% python3 -q
>>> import numpy as np
>>> np.set_printoptions(precision=1, suppress=True, linewidth=100)
>>> def rnd(a):
...     return np.round(a, 1) + 0
... 
>>> F = np.loadtxt("w.csv", delimiter=",")
>>> F
array([[-3.,  0.,  0.],
       [ 0., -2., -1.],
       [ 0., -1., -2.]])
>>> # 2 groups of indices that never mix
>>> O, R = np.linalg.qr(F)
>>> rnd(O)
array([[ 1. ,  0. ,  0. ],
       [ 0. , -0.9, -0.4],
       [ 0. , -0.4,  0.9]])
>>> rnd(R)
array([[-3. ,  0. ,  0. ],
       [ 0. ,  2.2,  1.8],
       [ 0. ,  0. , -1.3]])
>>> rnd(np.trace(O @ O.T))
np.float64(3.0)
>>> rnd(O @ R)
array([[-3.,  0.,  0.],
       [ 0., -2., -1.],
       [ 0., -1., -2.]])
>>> rnd(O.T @ O)
array([[1., 0., 0.],
       [0., 1., 0.],
       [0., 0., 1.]])
>>> np.allclose(R.T @ R, F.T @ F)
True
>>> blk = np.stack([F, 2 * F, F[::-1]])
>>> np.einsum("bij,cij->bc", blk, blk)
array([[19., 38.,  5.],
       [38., 76., 10.],
       [ 5., 10., 19.]])
>>> np.linalg.matrix_rank(blk)
array([3, 3, 3])
>>> rnd(np.linalg.eigvalsh(F).min())
np.float64(-3.0)
>>> np.all(np.linalg.eigvalsh(F) > 0)
np.False_
>>> [round(float(np.linalg.det(F[:i, :i])), 2) + 0 for i in range(1, 4)]
[-3.0, 6.0, -9.0]
>>> W0, _ = np.linalg.qr(np.array([[1.4, 0.7, -0.4, -2.5],
...     [1.0, 0.2, -0.5, 0.0],
...     [-1.2, -0.7, 0.6, -0.3],
...     [-0.6, -1.9, 0.4, 1.2]]))
>>> rnd(W0)
array([[-0.6, -0.1, -0.8, -0.1],
       [-0.5, -0.3,  0.5, -0.7],
       [ 0.6,  0.1, -0.4, -0.7],
       [ 0.3, -0.9, -0.1,  0.2]])
>>> left, sig, vt = np.linalg.svd(W0, full_matrices=False)
>>> rnd(vt @ vt.T)
array([[1., 0., 0., 0.],
       [0., 1., 0., 0.],
       [0., 0., 1., 0.],
       [0., 0., 0., 1.]])
>>> np.allclose(left * sig @ vt, W0)
True
>>> rnd(sig / sig[0])
array([1., 1., 1., 1.])
>>> rnd(left.T @ W0 @ vt.T)
array([[1., 0., 0., 0.],
       [0., 1., 0., 0.],
       [0., 0., 1., 0.],
       [0., 0., 0., 1.]])
>>> r0 = np.array([-2, -2, -1, -1])
>>> A2 = W0 + np.outer(r0, np.eye(4)[2])
>>> np.linalg.matrix_rank(A2 - W0)
np.int64(1)
>>> rnd(A2)
array([[-0.6, -0.1, -2.8, -0.1],
       [-0.5, -0.3, -1.5, -0.7],
       [ 0.6,  0.1, -1.4, -0.7],
       [ 0.3, -0.9, -1.1,  0.2]])
>>> vec = np.array([1, -2, -2, -1])
>>> y = W0 @ vec
>>> beta, lr = np.zeros(4), 1 / np.linalg.norm(W0, 2) ** 2
>>> for i in range(10):
...     beta -= lr * W0.T @ (W0 @ beta - y)
...     if i % 2 == 0: print(i, round(np.linalg.norm(W0 @ beta - y), 1))
... 
0 0.0
2 0.0
4 0.0
6 0.0
8 0.0
>>> rnd(np.linalg.cond(W0))
np.float64(1.0)
>>> rnd(beta)
array([ 1., -2., -2., -1.])
>>> rnd(W0.T @ W0)
array([[1., 0., 0., 0.],
       [0., 1., 0., 0.],
       [0., 0., 1., 0.],
       [0., 0., 0., 1.]])
>>> rnd(np.linalg.norm(W0, axis=0))
array([1., 1., 1., 1.])
>>> K = np.loadtxt("block12.csv", delimiter=",")
>>> rnd(K)
array([[0.5, 0.5, 0. ],
       [0.2, 0.5, 0.2],
       [0. , 0. , 1. ]])
>>> np.allclose(K, K.T)
False
>>> np.trace(K)
np.float64(2.0)
>>> rnd(np.linalg.det(K))
np.float64(0.1)
>>> rnd((K - K.T) / 2)
array([[ 0. ,  0.1,  0. ],
       [-0.1,  0. ,  0.1],
       [ 0. , -0.1,  0. ]])
>>> rnd(np.sort(np.abs(np.linalg.eigvals(K))))
array([0.1, 0.9, 1. ])
>>> gram = K.T @ K
>>> np.allclose(gram, gram.T)
True
>>> np.linalg.matrix_rank(gram)
np.int64(3)
>>> O, evecs = np.linalg.qr(K[:, :2])[0], np.linalg.qr(K[:, 2:])[0]
>>> sig = np.linalg.svd(O.T @ evecs, compute_uv=False)
>>> (sig > 0.9).sum()
np.int64(0)
>>> r0 = np.array([4, -4, 3])
>>> A2 = K + np.outer(r0, np.eye(3)[1])
>>> rnd(A2)
array([[ 0.5,  4.5,  0. ],
       [ 0.2, -3.5,  0.2],
       [ 0. ,  3. ,  1. ]])
>>> np.linalg.matrix_rank(A2 - K)
np.int64(1)
>>> J = np.load("a.npy")
>>> J
array([[-2,  1],
       [ 1, -4]])
>>> # symmetric, so the eigenvalues are real
>>> vec = np.array([2, -1])
>>> y = J @ vec
>>> y
array([-5,  6])
>>> rnd(np.linalg.solve(J.T, J[1]))
array([0., 1.])
>>> rnd(np.linalg.solve(J, y + J[:, 0]))
array([ 3., -1.])
>>> rnd(np.linalg.solve(J, -2 * y))
array([-4.,  2.])
>>> E = np.load("sample1.npy")
>>> E
array([[ 0,  0,  0],
       [ 0,  0,  0],
       [ 0,  0,  0],
       [ 0,  0,  0],
       [ 0,  0,  0],
       [ 0,  0,  0],
       [ 0,  0,  0],
       [ 1,  2, -1],
       [ 0,  0,  0],
       [-1,  1,  1],
       [ 0,  0,  0],
       [ 0,  0,  0],
       [ 0,  0,  0],
       [ 0,  0,  0],
       [-2, -1,  2],
       [ 0,  0,  0],
       [-1,  3,  2],
       [-1,  1,  1],
       [ 0,  0,  0],
       [-4,  0,  5],
       [ 1,  2, -1],
       [ 1,  2, -1],
       [ 0,  0,  0],
       [ 0,  0,  0]])
>>> gram = np.cov(E, rowvar=False)
>>> rnd(np.polyfit(E[:, 2], E[:, 1], 1))
array([-0.1,  0.4])
>>> rnd(np.corrcoef(E[:, 2], E[:, 1])[0, 1])
np.float64(-0.1)
>>> gram.shape
(3, 3)
>>> np.argwhere(np.triu(np.abs(np.corrcoef(E.T)) > 0.8, 1))
array([[0, 2]])
>>> rnd(np.corrcoef(E.T))
array([[ 1. ,  0.2, -1. ],
       [ 0.2,  1. , -0.1],
       [-1. , -0.1,  1. ]])
